% python3 -q
>>> import numpy as np
>>> np.set_printoptions(precision=2, suppress=True, linewidth=160, legacy="1.25")
>>> E = np.load("x.npy")
>>> E
array([[-1.,  0., -2.,  0.,  0., -2.,  0.],
       [ 0., -1.,  0., -2., -2.,  0., -2.],
       [-2.,  0., -1.,  0.,  0., -2.,  0.],
       [ 0., -2.,  0., -1., -2.,  0., -2.],
       [ 0., -2.,  0., -2., -1.,  0., -2.],
       [-2.,  0., -2.,  0.,  0., -1.,  0.],
       [ 0., -2.,  0., -2., -2.,  0., -1.]])
>>> A2 = np.linalg.inv(E)
>>> (np.abs(A2) > 1e-9).astype(int)
array([[1, 0, 1, 0, 0, 1, 0],
       [0, 1, 0, 1, 1, 0, 1],
       [1, 0, 1, 0, 0, 1, 0],
       [0, 1, 0, 1, 1, 0, 1],
       [0, 1, 0, 1, 1, 0, 1],
       [1, 0, 1, 0, 0, 1, 0],
       [0, 1, 0, 1, 1, 0, 1]])
>>> np.linalg.inv(A2)
array([[-1.,  0., -2.,  0.,  0., -2.,  0.],
       [ 0., -1.,  0., -2., -2.,  0., -2.],
       [-2., -0., -1., -0., -0., -2., -0.],
       [ 0., -2.,  0., -1., -2.,  0., -2.],
       [-0., -2., -0., -2., -1., -0., -2.],
       [-2., -0., -2., -0., -0., -1., -0.],
       [-0., -2., -0., -2., -2., -0., -1.]])
>>> vec = np.array([2, 1, 1, 3, 2, 1, 2])
>>> h1 = np.maximum(E @ vec, 0)
>>> np.tanh(E @ vec)
array([-1., -1., -1., -1., -1., -1., -1.])
>>> np.maximum(E @ (3 * vec), 0)
array([0., 0., 0., 0., 0., 0., 0.])
>>> np.maximum(E @ vec, 0) - np.maximum(-E @ vec, 0)
array([ -6., -15.,  -7., -13., -14.,  -7., -14.])
>>> h1
array([0., 0., 0., 0., 0., 0., 0.])
>>> np.sort(np.linalg.eigvals(E).real)
array([-7., -5.,  1.,  1.,  1.,  1.,  1.])
>>> E @ E
array([[ 9.,  0.,  8.,  0.,  0.,  8.,  0.],
       [ 0., 13.,  0., 12., 12.,  0., 12.],
       [ 8.,  0.,  9.,  0.,  0.,  8.,  0.],
       [ 0., 12.,  0., 13., 12.,  0., 12.],
       [ 0., 12.,  0., 12., 13.,  0., 12.],
       [ 8.,  0.,  8.,  0.,  0.,  9.,  0.],
       [ 0., 12.,  0., 12., 12.,  0., 13.]])
>>> u = np.array([3, 3, 1, 1, 3, 1, -2])
>>> A2 = E + np.outer(u, np.eye(7)[1])
>>> A2
array([[-1.,  3., -2.,  0.,  0., -2.,  0.],
       [ 0.,  2.,  0., -2., -2.,  0., -2.],
       [-2.,  1., -1.,  0.,  0., -2.,  0.],
       [ 0., -1.,  0., -1., -2.,  0., -2.],
       [ 0.,  1.,  0., -2., -1.,  0., -2.],
       [-2.,  1., -2.,  0.,  0., -1.,  0.],
       [ 0., -4.,  0., -2., -2.,  0., -1.]])
>>> round(np.linalg.det(A2) / np.linalg.det(E), 2), np.round(1 + np.linalg.solve(E, u)[1], 2)
(2.57, 2.57)
>>> vec = np.array([0, 0, 3, 2, 2, 2, 0])
>>> y = E @ vec
>>> beta, lr = np.zeros(7), 1 / np.linalg.norm(E, 2) ** 2
>>> for i in range(8):
...     beta -= lr * E.T @ (E @ beta - y)
...     if i % 2 == 0: print(i, round(np.linalg.norm(E @ beta - y), 2))
... 
0 7.64
2 3.25
4 2.69
6 2.55
>>> beta
array([1.41, 0.85, 1.86, 1.15, 1.15, 1.71, 0.85])
>>> m1 = np.array([[0.4, 0.14, 0.78, -2.47],
...     [-0.46, 0.86, -0.97, 0.5],
...     [0.0, -0.55, 0.39, 1.18],
...     [0.77, 0.66, 1.27, -6.12],
...     [-0.42, -0.3, -1.09, 2.98],
...     [0.04, 0.48, -0.55, -0.91],
...     [0.01, 0.38, -0.32, -0.89],
...     [0.56, 1.27, 0.68, -6.16]])
>>> m1
array([[ 0.4 ,  0.14,  0.78, -2.47],
       [-0.46,  0.86, -0.97,  0.5 ],
       [ 0.  , -0.55,  0.39,  1.18],
       [ 0.77,  0.66,  1.27, -6.12],
       [-0.42, -0.3 , -1.09,  2.98],
       [ 0.04,  0.48, -0.55, -0.91],
       [ 0.01,  0.38, -0.32, -0.89],
       [ 0.56,  1.27,  0.68, -6.16]])
>>> vec = np.array([1, 0, 3, 0])
>>> y = m1 @ vec
>>> np.round(np.linalg.lstsq(m1, y)[0], 2) + 0
array([1., 0., 3., 0.])
>>> y
array([ 2.74, -3.37,  1.17,  4.58, -3.69, -1.61, -0.95,  2.6 ])
>>> np.round(np.linalg.solve(m1.T @ m1, m1.T @ y), 2) + 0
array([1., 0., 3., 0.])
>>> rng = np.random.default_rng(58)
>>> y = y + 0.3 * rng.normal(size=8)
>>> y
array([ 2.57, -3.34,  0.54,  4.16, -3.92, -1.68, -0.73,  2.63])
>>> beta, *_ = np.linalg.lstsq(m1, y)
>>> beta.round()
array([3., 1., 3., 1.])
>>> beta
array([3.45, 1.48, 3.18, 0.55])
>>> np.round(m1.T @ (y - m1 @ beta), 2) + 0
array([0., 0., 0., 0.])
>>> round(float(np.linalg.norm(y - m1 @ beta)), 2)
0.73
